% python3 -q
>>> import numpy as np
>>> np.set_printoptions(precision=3, suppress=True, linewidth=140)
>>> J = np.load("arr.npy")
>>> J
array([[ 1,  1,  1,  1, -1, -1, -1, -1],
       [ 1, -1, -1,  1, -1,  1,  1, -1],
       [ 1,  1, -1, -1,  1,  1, -1, -1]])
>>> t3 = np.stack([J, 3 * J, J[::-1]])
>>> np.linalg.matrix_rank(t3)
array([3, 3, 3])
>>> np.linalg.matrix_rank(t3.reshape(3, -1))
np.int64(2)
>>> np.einsum("bij,cij->bc", t3, t3)
array([[ 24,  72,   8],
       [ 72, 216,  24],
       [  8,  24,  24]])
>>> np.linalg.norm(t3, axis=(1, 2))
array([ 4.899, 14.697,  4.899])
>>> F = np.loadtxt("m.csv", delimiter=",")
>>> F
array([[ 0., -1.,  1.],
       [ 3., -2.,  2.]])
>>> x0 = np.array([2, -2, 3])
>>> a = np.maximum(F @ x0, 0)
>>> a
array([ 5., 16.])
>>> np.flatnonzero(a > 1e-9)
array([0, 1])
>>> np.tanh(F @ x0)
array([1., 1.])
>>> np.maximum(F @ (3 * x0), 0)
array([15., 48.])
>>> B = F / np.linalg.norm(F, axis=1, keepdims=True)
>>> C2 = B @ B.T
>>> round(float(np.degrees(np.arccos(np.clip(C2[0, 1], -1, 1)))), 3)
46.686
>>> np.linalg.norm(B, axis=1)
array([1., 1.])
>>> f = np.array([-1, -1, -2])
>>> np.array([np.convolve(row, f, "same") for row in F])
array([[ 1.,  0.,  1.],
       [-1., -6.,  2.]])
>>> np.polyval(f, F[0])
array([-2., -2., -4.])
>>> np.linalg.norm(F, axis=1)
array([1.414, 4.123])
>>> round(float(np.linalg.norm(F) ** 2 / np.linalg.norm(F, 2) ** 2), 3)
1.056
>>> M = np.tanh(np.array([[-0.3, -0.4],
...     [-1.4, 0.0],
...     [1.0, 0.6],
...     [-0.6, 1.2],
...     [-2.6, -0.8],
...     [0.4, 1.0],
...     [-0.3, 0.1],
...     [-1.5, 0.1],
...     [-0.6, -0.7],
...     [-1.3, 0.0],
...     [0.2, -1.6],
...     [0.0, 0.2],
...     [-0.4, 0.9],
...     [-0.3, -0.9],
...     [-1.9, 2.0],
...     [-0.1, 0.7]]) @ np.array([[1.2, 0.2, -0.6], [-0.9, -0.5, 0.2]]))
>>> M.round(3) + 0
array([[ 0.   ,  0.139,  0.1  ],
       [-0.933, -0.273,  0.686],
       [ 0.578, -0.1  , -0.446],
       [-0.947, -0.617,  0.537],
       [-0.984, -0.119,  0.885],
       [-0.397, -0.397, -0.04 ],
       [-0.422, -0.11 ,  0.197],
       [-0.955, -0.336,  0.726],
       [-0.09 ,  0.226,  0.217],
       [-0.915, -0.254,  0.653],
       [ 0.933,  0.686, -0.414],
       [-0.178, -0.1  ,  0.04 ],
       [-0.859, -0.485,  0.397],
       [ 0.422,  0.371,  0.   ],
       [-0.999, -0.881,  0.912],
       [-0.635, -0.354,  0.197]])
>>> x0 = np.array([2, 2, 0])
>>> (F @ x0).argmax()
np.int64(1)
>>> F @ np.ones(3)
array([0., 3.])
